>>> import numpy as np
>>> np.set_printoptions(precision=2, suppress=True, linewidth=100, floatmode="fixed")
>>> K = np.loadtxt("test19.csv", delimiter=",")
>>> K
array([[ 0.97, -0.13, -0.13, -0.03, -0.13],
       [-0.13,  0.35, -0.65, -0.13, -0.65],
       [-0.13, -0.65,  0.35, -0.13, -0.65],
       [-0.03, -0.13, -0.13,  0.97, -0.13],
       [-0.13, -0.65, -0.65, -0.13,  0.35]])
>>> # symmetric
>>> w, evecs = np.linalg.eigh(K)
>>> (w > 1e-8).sum(), (w < -1e-8).sum()
(np.int64(4), np.int64(1))
>>> np.round(evecs.T @ K @ evecs, 2) + 0
array([[-1.00,  0.00,  0.00,  0.00,  0.00],
       [ 0.00,  1.00,  0.00,  0.00,  0.00],
       [ 0.00,  0.00,  1.00,  0.00,  0.00],
       [ 0.00,  0.00,  0.00,  1.00,  0.00],
       [ 0.00,  0.00,  0.00,  0.00,  1.00]])
>>> w
array([-1.00,  1.00,  1.00,  1.00,  1.00])
>>> np.linalg.eigvalsh(K + 5 * np.eye(5))
array([4.00, 6.00, 6.00, 6.00, 6.00])
>>> np.unique(w.round(6) + 0, return_counts=True)[1]
array([1, 4])
>>> np.linalg.svd(K, compute_uv=False)
array([1.00, 1.00, 1.00, 1.00, 1.00])
>>> round(w.sum(), 2), np.trace(K)
(np.float64(3.0), np.float64(3.0))
>>> M2 = K / np.linalg.norm(K, axis=1, keepdims=True)
>>> gram = M2 @ M2.T
>>> gram.round(2) + 0
array([[1.00, 0.00, 0.00, 0.00, 0.00],
       [0.00, 1.00, 0.00, 0.00, 0.00],
       [0.00, 0.00, 1.00, 0.00, 0.00],
       [0.00, 0.00, 0.00, 1.00, 0.00],
       [0.00, 0.00, 0.00, 0.00, 1.00]])
>>> np.degrees(np.arccos(np.clip(gram[0, 2], -1, 1)))
np.float64(90.0)
>>> vec = np.array([2, 2, 3, 0, 0])
>>> np.round(K.T @ (K @ vec), 2) + 0
array([2.00, 2.00, 3.00, 0.00, 0.00])
>>> np.linalg.inv(K)
array([[ 0.97, -0.13, -0.13, -0.03, -0.13],
       [-0.13,  0.35, -0.65, -0.13, -0.65],
       [-0.13, -0.65,  0.35, -0.13, -0.65],
       [-0.03, -0.13, -0.13,  0.97, -0.13],
       [-0.13, -0.65, -0.65, -0.13,  0.35]])
>>> round(float(np.linalg.norm(vec)), 2), round(np.linalg.norm(K @ vec), 2)
(4.12, np.float64(4.12))
>>> 5 - np.linalg.matrix_rank(K - np.eye(5), tol=1e-8)
np.int64(4)
>>> [p for p in range(1, 25) if np.allclose(np.linalg.matrix_power(K, p), np.eye(5))]
[2, 4, 6, 8, 10, 12, 14, 16, 18, 20, 22, 24]
>>> X = np.array([[0, -6, 6, 4, 2], [8, -9, 13, 14, 11], [2, -15, 16, 12, 7]])
>>> # null space of dimension 3
>>> rng = np.random.default_rng(691985)
>>> M2 = X + rng.integers(-2, 3, (3, 2)) @ rng.integers(-2, 3, (2, 5))
>>> M2
array([[  1,  -2,   8,   5,   2],
       [  9,  -9,  13,  11,  13],
       [  0, -15,  16,  18,   3]])
>>> np.round(np.linalg.svd(M2 - X, compute_uv=False), 2) + 0
array([8.39, 4.65, 0.00])
>>> theta = np.radians(123)
>>> Rm = np.eye(5)
>>> Rm[1, 1] = Rm[3, 3] = np.cos(theta)
>>> Rm[1, 3], Rm[3, 1] = -np.sin(theta), np.sin(theta)
>>> Rm
array([[ 1.00,  0.00,  0.00,  0.00,  0.00],
       [ 0.00, -0.54,  0.00, -0.84,  0.00],
       [ 0.00,  0.00,  1.00,  0.00,  0.00],
       [ 0.00,  0.84,  0.00, -0.54,  0.00],
       [ 0.00,  0.00,  0.00,  0.00,  1.00]])
>>> M2 = X @ Rm.T
>>> M2
array([[  0.00,  -0.09,   6.00,  -7.21,   2.00],
       [  8.00,  -6.84,  13.00, -15.17,  11.00],
       [  2.00,  -1.89,  16.00, -19.12,   7.00]])
>>> vec = np.array([-2, -5, -2, 4, 2])
>>> M2 @ np.ones(5)
array([0.70, 9.99, 3.99])
>>> M2 * vec
array([[ -0.00,   0.43, -12.00, -28.84,   4.00],
       [-16.00,  34.20, -26.00, -60.69,  22.00],
       [ -4.00,   9.47, -32.00, -76.46,  14.00]])
>>> np.sign((M2 @ vec).round(6))
array([-1.00, -1.00, -1.00])
>>> (M2 @ vec).argmax()
np.int64(0)
>>> np.linalg.norm(M2 @ vec) <= np.linalg.norm(M2, 2) * np.linalg.norm(vec) + 1e-9
np.True_
>>> mat = np.load("mat.npy")
>>> mat
array([[ 3.55,  3.19,  0.51, -1.39],
       [-0.32,  2.84, -3.02,  2.78],
       [-2.49,  2.26,  3.66, -0.54],
       [-3.45, -1.36,  3.18, -1.06],
       [-3.23, -2.33, -0.21, -3.01],
       [ 2.09, -3.96, -1.15,  1.91],
       [ 3.81, -1.74,  1.21,  2.45],
       [ 2.47,  0.59,  3.85,  1.93],
       [ 2.50,  2.63, -2.53,  2.33],
       [-1.34,  3.28,  1.73,  3.07],
       [-0.37, -0.22, -1.65,  4.70],
       [-1.89, -0.15, -4.58,  0.68],
       [-1.85, -1.94,  0.36, -4.20],
       [ 3.11, -3.33, -1.72,  1.14],
       [ 4.84, -0.80, -0.42,  0.84],
       [-2.03,  3.06,  2.42,  2.38]])
>>> dist = np.linalg.norm(mat[:, None] - mat[None], axis=-1)
>>> dist.mean(axis=1).argmax()
np.int64(12)
>>> np.linalg.matrix_rank(dist ** 2)
np.int64(6)
>>> np.unravel_index(dist.round(6).argmax(), dist.shape)
(np.int64(3), np.int64(8))
>>> (dist + 1e9 * np.eye(16)).round(6).argmin(axis=1)
array([14,  8, 15,  2, 12, 13, 14,  6,  1, 15,  1,  1,  4,  5,  6,  9])
>>> dist[15].round(6).argsort(kind="stable")[:4]
array([15,  9,  2,  7])
>>> gram = np.cov(mat, rowvar=False)
>>> np.corrcoef(mat.T)
array([[ 1.00, -0.11, -0.17,  0.32],
       [-0.11,  1.00,  0.16,  0.28],
       [-0.17,  0.16,  1.00, -0.19],
       [ 0.32,  0.28, -0.19,  1.00]])
>>> np.median(mat, axis=0)
array([-0.34, -0.18,  0.07,  1.52])
>>> np.argsort(-mat.std(axis=0).round(6), kind="stable")
array([0, 2, 1, 3])
>>> rk = np.linalg.matrix_rank(X)
>>> rk
np.int64(2)
>>> N = np.linalg.svd(X)[2][rk:].T
>>> np.linalg.matrix_rank(X.T @ X), np.linalg.matrix_rank(X @ X.T)
(np.int64(2), np.int64(2))
>>> np.allclose(X @ N, 0)
True
>>> m1 = np.load("x.npy")
>>> m1
array([[  2.00,  -6.00,  -7.00,  -4.00],
       [  6.00,  16.00,  12.00,   7.00],
       [ -6.00, -10.00,  -7.00,  -8.00],
       [  6.00,  10.00,  14.00,  15.00]])
>>> W = np.array([[-1, -1, -1, 0, -3],
...     [1, -2, 1, 1, -1],
...     [-2, -3, 2, -3, -3],
...     [-2, 3, 1, -1, -3]])
>>> coef = np.array([1, 1, 0, -2, -2])
>>> act = np.maximum(m1 @ W + coef, 0)
>>> act
array([[15.00, 20.00,  0.00, 17.00, 31.00],
       [ 0.00,  0.00, 41.00,  0.00,  0.00],
       [27.00, 24.00,  0.00, 17.00, 71.00],
       [ 0.00,  0.00, 47.00,  0.00,  0.00]])
>>> (act > 0).astype(int)
array([[1, 1, 0, 1, 1],
       [0, 0, 1, 0, 0],
       [1, 1, 0, 1, 1],
       [0, 0, 1, 0, 0]])
>>> cent = np.array([[2, 0, -1], [2, -1, 2], [0, -1, -1], [1, 0, -2], [-1, -2, 0]])
>>> act @ cent
array([[  56.00,  -82.00,   -9.00],
       [   0.00,  -41.00,  -41.00],
       [  48.00, -166.00,  -13.00],
       [   0.00,  -47.00,  -47.00]])
>>> W @ cent
array([[ -1,   8,   0],
       [  0,   3,  -8],
       [-10,   7,   0],
       [  4,   2,   9]])
>>> P = np.triu(np.array([[-2, -2, 3, -3], [-1, -3, -2, -3], [3, 2, 0, 2], [1, 2, 0, -2]]), 1) + np.eye(4)
>>> M2 = P @ m1 @ np.linalg.inv(P)
>>> np.poly(M2)
array([    1.00,   -26.00,   251.00, -1066.00,  1680.00])
>>> round(np.linalg.det(M2), 2)
np.float64(1680.0)
>>> P @ m1 - m1 @ P
array([[ -48.00,  -88.00, -105.00,  -81.00],
       [  -6.00,    2.00,  -14.00,   13.00],
       [  12.00,    8.00,   26.00,   -4.00],
       [   0.00,   12.00,    2.00,   20.00]])
>>> M2
array([[ -46.00, -190.00, -336.00, -123.00],
       [   0.00,    6.00,   -4.00,    4.00],
       [   6.00,   22.00,   47.00,   12.00],
       [   6.00,   22.00,   40.00,   19.00]])
>>> np.linalg.matrix_rank(M2)
np.int64(4)
>>> u, v = M2[1], M2[2]
>>> u @ v
np.float64(-8.0)
>>> pr = (u @ v) / (u @ u) * u
>>> (v - pr) @ u
np.float64(0.0)
>>> np.outer(u, v)
array([[   0.00,    0.00,    0.00,    0.00],
       [  36.00,  132.00,  282.00,   72.00],
       [ -24.00,  -88.00, -188.00,  -48.00],
       [  24.00,   88.00,  188.00,   48.00]])
>>> v - pr
array([ 6.00, 22.71, 46.53, 12.47])
>>> np.linalg.matrix_rank(np.outer(u, v))
np.int64(1)
>>> np.linalg.eigvals(m1)
array([8.00, 5.00, 6.00, 7.00])
>>> round(np.linalg.eigvals(m1).sum().real, 2)
np.float64(26.0)
>>> np.poly(m1)
array([    1.00,   -26.00,   251.00, -1066.00,  1680.00])
>>> np.kron(np.eye(2, dtype=int), m1)
array([[  2.00,  -6.00,  -7.00,  -4.00,   0.00,  -0.00,  -0.00,  -0.00],
       [  6.00,  16.00,  12.00,   7.00,   0.00,   0.00,   0.00,   0.00],
       [ -6.00, -10.00,  -7.00,  -8.00,  -0.00,  -0.00,  -0.00,  -0.00],
       [  6.00,  10.00,  14.00,  15.00,   0.00,   0.00,   0.00,   0.00],
       [  0.00,  -0.00,  -0.00,  -0.00,   2.00,  -6.00,  -7.00,  -4.00],
       [  0.00,   0.00,   0.00,   0.00,   6.00,  16.00,  12.00,   7.00],
       [ -0.00,  -0.00,  -0.00,  -0.00,  -6.00, -10.00,  -7.00,  -8.00],
       [  0.00,   0.00,   0.00,   0.00,   6.00,  10.00,  14.00,  15.00]])
>>> A = np.load("block2.npy")
>>> A
array([[2, 0, 0, 0],
       [0, 6, 0, 0],
       [0, 0, 6, 0],
       [0, 0, 0, 2]])
>>> # 4 blocks once reordered
>>> vec = np.ones(4)
>>> for _ in range(5):
...     vec = A @ vec
...     vec /= np.linalg.norm(vec)
...     print(round(vec @ A @ vec, 2))
... 
5.6
5.95
5.99
6.0
6.0
>>> round(float(np.linalg.eigvalsh(A)[-1]), 2)
6.0
>>> vec.round(2) + 0
array([0.00, 0.71, 0.71, 0.00])
>>> M2 = np.array([[-5, -5, 2], [3, -4, 0]])
>>> cent = np.kron(M2, A)
>>> np.linalg.matrix_rank(cent)
np.int64(8)
>>> cent.shape
(8, 12)
>>> feats = np.loadtxt("w.csv", delimiter=",")
>>> feats
array([[-1.80,  3.04,  3.41,  0.51, -0.80],
       [-3.05, -2.35,  0.61,  2.37,  2.05],
       [ 0.72,  3.00, -2.02,  2.20,  2.57],
       [-0.54,  0.31,  0.76, -3.53,  3.41],
       [ 3.41, -1.08,  2.89,  1.37,  1.41]])
>>> W = np.array([[3, -5, 0, -2, -3, -2],
...     [5, -2, 4, -4, 3, 3],
...     [-3, 0, 3, -4, 3, 1],
...     [-4, 2, -5, 2, 0, -5],
...     [2, 1, 1, 0, 0, -4]])
>>> coef = np.array([-1, 1, 1, 1, -2, 2])
>>> act = np.maximum(K @ W + coef, 0)
>>> (act > 0).mean(axis=0)
array([0.40, 0.80, 0.40, 1.00, 0.00, 0.60])
>>> np.linalg.matrix_rank(act)
np.int64(5)
>>> (act > 0).astype(int)
array([[1, 0, 1, 1, 0, 1],
       [1, 1, 1, 1, 0, 1],
       [0, 1, 0, 1, 0, 1],
       [0, 1, 0, 1, 0, 0],
       [0, 1, 0, 1, 0, 0]])
>>> cent = np.array([[3, 1, 1], [2, 3, 0], [3, 3, 3], [1, 2, 1], [1, 3, 1], [0, 1, 2]])
>>> (act @ cent).round(6).argmax(axis=1)
array([0, 2, 1, 1, 1])
>>> W @ cent
array([[ -6, -27,  -6],
       [ 22,  15,  22],
       [ -1,   8,   7],
       [-21, -14, -27],
       [ 11,   4,  -3]])
>>> np.round(np.linalg.norm(feats, "nuc"), 2)
np.float64(25.0)
>>> np.linalg.norm(feats, axis=1)
array([5.00, 5.00, 5.00, 5.00, 5.00])
>>> feats[4] @ feats[0]
np.float64(0.0)
>>> np.round(np.linalg.norm(feats) ** 2 / np.linalg.norm(feats, 2) ** 2, 2)
np.float64(5.0)
>>> Uu, sv = np.linalg.svd(feats)
Traceback (most recent call last):
  File "<python-input-113>", line 1, in <module>
    Uu, sv = np.linalg.svd(feats)
    ^^^^^^
ValueError: too many values to unpack (expected 2)
>>> Uu, sv, vt = np.linalg.svd(feats, full_matrices=False)
>>> (sv > 1e-8).sum()
np.int64(5)
>>> round(float(np.sqrt((sv ** 2).sum())), 2), round(float(np.linalg.norm(feats)), 2)
(11.18, 11.18)
>>> sv
array([5.00, 5.00, 5.00, 5.00, 5.00])
>>> np.allclose(Uu * sv @ vt, feats)
True
>>> sv / sv[0]
array([1.00, 1.00, 1.00, 1.00, 1.00])
>>> np.round(Uu.T @ Uu, 2) + 0
array([[1.00, 0.00, 0.00, 0.00, 0.00],
       [0.00, 1.00, 0.00, 0.00, 0.00],
       [0.00, 0.00, 1.00, 0.00, 0.00],
       [0.00, 0.00, 0.00, 1.00, 0.00],
       [0.00, 0.00, 0.00, 0.00, 1.00]])
>>> np.round(vt @ vt.T, 2) + 0
array([[1.00, 0.00, 0.00, 0.00, 0.00],
       [0.00, 1.00, 0.00, 0.00, 0.00],
       [0.00, 0.00, 1.00, 0.00, 0.00],
       [0.00, 0.00, 0.00, 1.00, 0.00],
       [0.00, 0.00, 0.00, 0.00, 1.00]])
>>> T = np.stack([feats, -3 * feats, feats[::-1]])
>>> (T @ feats.T).shape
(3, 5, 5)
>>> np.linalg.matrix_rank(T.reshape(3, -1))
np.int64(2)
>>> W0 = np.loadtxt("sample9.csv", delimiter=",")
>>> W0
array([[-2.00, -2.00,  0.00,  0.00],
       [ 4.00,  4.00,  0.00,  0.00],
       [ 0.00,  0.00,  0.00,  0.00],
       [ 0.00,  0.00,  0.00,  0.00]])
>>> # 3 groups of indices that never mix
>>> np.einsum("ij,ji->", W0, W0)
np.float64(4.0)
>>> np.einsum("ii->", W0)
np.float64(2.0)
>>> np.linalg.eigvals(W0)
array([0.00, 2.00, 0.00, 0.00])
>>> np.round(np.linalg.det(W0[::-1]), 2)
np.float64(0.0)
>>> round(float(np.linalg.det(W0.T)), 2)
0.0
>>> M2 = np.array([[1, 0, 2], [3, 0, 1]])
>>> cent = np.kron(M2, W0)
>>> np.round(np.linalg.norm(cent, 2), 2), round(float(np.linalg.norm(M2, 2) * np.linalg.norm(W0, 2)), 2)
(np.float64(22.88), 22.88)
